% python3 -q
>>> import numpy as np
>>> from numpy import linalg as LA
>>> np.set_printoptions(precision=1, suppress=True, linewidth=120, legacy="1.25")
>>> arr = np.load("data.npy")
>>> arr
array([[-9,  0, -9,  0],
       [-9,  3, -9,  3],
       [ 9,  0, -6,  0],
       [ 9, -3, -6,  2]])
>>> t = np.radians(72)
>>> R = np.eye(4)
>>> R[3, 3] = R[2, 2] = np.cos(t)
>>> R[3, 2], R[2, 3] = -np.sin(t), np.sin(t)
>>> R
array([[ 1. ,  0. ,  0. ,  0. ],
       [ 0. ,  1. ,  0. ,  0. ],
       [ 0. ,  0. ,  0.3,  1. ],
       [ 0. ,  0. , -1. ,  0.3]])
>>> other = arr @ R.T
>>> np.round(LA.det(R), 1), np.round(np.trace(R), 1)
(1.0, 2.6)
>>> np.abs(other - arr).max(axis=0)
array([0. , 0. , 9.1, 8.6])
>>> R[:, 2] @ R[:, 1]
0.0
>>> LA.norm(R, axis=0)
array([1., 1., 1., 1.])
>>> np.round(R.T @ R, 1) + 0
array([[1., 0., 0., 0.],
       [0., 1., 0., 0.],
       [0., 0., 1., 0.],
       [0., 0., 0., 1.]])
>>> Uu, sigma, VT = LA.svd(arr, full_matrices=False)
>>> np.round(Uu.T @ Uu, 1) + 0
array([[1., 0., 0., 0.],
       [0., 1., 0., 0.],
       [0., 0., 1., 0.],
       [0., 0., 0., 1.]])
>>> np.round(Uu.T @ arr @ VT.T, 1) + 0
array([[19. ,  0. ,  0. ,  0. ],
       [ 0. , 14.7,  0. ,  0. ],
       [ 0. ,  0. ,  3.1,  0. ],
       [ 0. ,  0. ,  0. ,  2.4]])
>>> np.abs(VT[0])
array([0.9, 0.2, 0.4, 0.1])
>>> sigma / sigma[0]
array([1. , 0.8, 0.2, 0.1])
>>> mat = np.load("block2.npy")
>>> mat.round(1) + 0
array([[ 1.6,  1.3, -2.2],
       [ 0.7,  2.3,  1.8],
       [ 1.1,  2.6,  1.1],
       [-0.1,  1.5,  2.6],
       [ 1.4,  0.9, -2.5],
       [-1.3, -0.6,  2.6],
       [-1.7, -2.2,  1.2],
       [-1.1,  0. ,  2.8],
       [ 0.1, -1.5, -2.6],
       [-1.3, -2.6, -0.6],
       [ 0.5,  2.1,  2.1],
       [-1.7, -1.9,  1.6],
       [ 0.7, -0.6, -2.8],
       [-0.4,  1.1,  2.8],
       [ 0. , -1.7, -2.5],
       [-0.4, -2.1, -2.1],
       [-1.1, -0.2,  2.8],
       [ 1. , -0.1, -2.8],
       [-1.7, -2.2,  1.1],
       [ 1.1,  2.6,  1.1],
       [-1.7, -2.3,  1. ],
       [ 0.6,  2.3,  1.9],
       [-1.5, -2.6,  0.1],
       [ 1.1,  2.6,  1.1],
       [ 1.7,  2.2, -1.2],
       [-1.2, -2.6, -0.8],
       [-1.7, -1.8,  1.7],
       [-1.6, -1.6,  1.9],
       [-1.7, -1.7,  1.8]])
>>> np.allclose(mat[:-1].T @ LA.lstsq(mat[:-1].T, mat[-1])[0], mat[-1])
True
>>> LA.lstsq(mat[:-1].T, mat[-1])[2]
2
>>> round(float(np.trace(LA.pinv(mat) @ mat)), 1)
2.0
>>> np.unique(mat.round(6), axis=0).shape
(29, 3)
>>> Ac = mat - mat.mean(axis=0)
>>> Uu, sigma, VT = LA.svd(Ac, full_matrices=False)
>>> np.round(sigma ** 2 / (sigma ** 2).sum(), 1) + 0
array([0.5, 0.5, 0. ])
>>> LA.matrix_rank(Ac)
2
>>> np.abs(Uu[:, 0]).argmax()
23
>>> gram = np.cov(mat, rowvar=False)
>>> np.argsort(-mat.std(axis=0).round(6), kind="stable")
array([2, 1, 0])
>>> np.corrcoef(mat.T)
array([[ 1. ,  0.8, -0.4],
       [ 0.8,  1. ,  0.2],
       [-0.4,  0.2,  1. ]])
>>> gram.shape
(3, 3)
>>> mat.std(axis=0)
array([1.2, 1.9, 1.9])
>>> gram
array([[ 1.4,  1.8, -1. ],
       [ 1.8,  3.6,  0.7],
       [-1. ,  0.7,  3.9]])
>>> np.argwhere(np.triu(np.abs(np.corrcoef(mat.T)) > 0.8, 1))
array([], shape=(0, 2), dtype=int64)
>>> J = np.load("m.npy")
>>> J
array([[-1, -2, -2, -2, -2],
       [ 1, -1, -1, -2, -2],
       [ 1,  2, -2,  2,  0]])
>>> round(LA.norm(J), 1)
6.4
>>> J.sum(axis=1)
array([-9, -5,  3])
>>> LA.matrix_rank(J)
3
>>> np.diff(J, axis=0)
array([[ 2,  1,  1,  0,  0],
       [ 0,  3, -1,  4,  2]])
>>> LA.svd(J, compute_uv=False)
array([5.3, 3.3, 1.6])
>>> x = np.array([0, 1, 0, 1, 1])
>>> J * x
array([[ 0, -2,  0, -2, -2],
       [ 0, -1,  0, -2, -2],
       [ 0,  2,  0,  2,  0]])
>>> (J @ x).argmax()
2
>>> np.sign((J @ x).round(6))
array([-1, -1,  1])
>>> LA.norm(J @ x) <= LA.norm(J, 2) * LA.norm(x) + 1e-9
True
>>> rng = np.random.default_rng(21114)
>>> other = J + rng.integers(-2, 3, (3, 2)) @ rng.integers(-2, 3, (2, 5))
>>> other
array([[-5, -4, -4,  0, -4],
       [ 1,  1, -3, -6, -2],
       [ 7,  3,  3,  3,  3]])
>>> other - J
array([[-4, -2, -2,  2, -2],
       [ 0,  2, -2, -4,  0],
       [ 6,  1,  5,  1,  3]])
>>> np.round(LA.svd(other - J, compute_uv=False), 1) + 0
array([9.9, 5.5, 0. ])
>>> LA.matrix_rank(other - J, tol=1e-8)
2
>>> np.abs(other - J).sum(axis=1)
array([12,  8, 16])
>>> def softmax(z):
...     e = np.exp(z - z.max(axis=-1, keepdims=True))
...     return e / e.sum(axis=-1, keepdims=True)
... 
>>> np.round(softmax(10 * J[0]), 1) + 0
array([1., 0., 0., 0., 0.])
>>> softmax(J[0] + -3)
array([0.4, 0.1, 0.1, 0.1, 0.1])
>>> scores = J @ J.T / np.sqrt(5)
>>> softmax(scores)[0] @ J
array([-0.9, -1.9, -1.9, -2. , -2. ])
>>> np.round(softmax(scores), 1) + 0
array([[0.9, 0.1, 0. ],
       [0.5, 0.5, 0. ],
       [0. , 0. , 1. ]])
>>> np.round(softmax(scores + np.triu(np.full(scores.shape, -np.inf), 1)), 1) + 0
array([[1. , 0. , 0. ],
       [0.5, 0.5, 0. ],
       [0. , 0. , 1. ]])
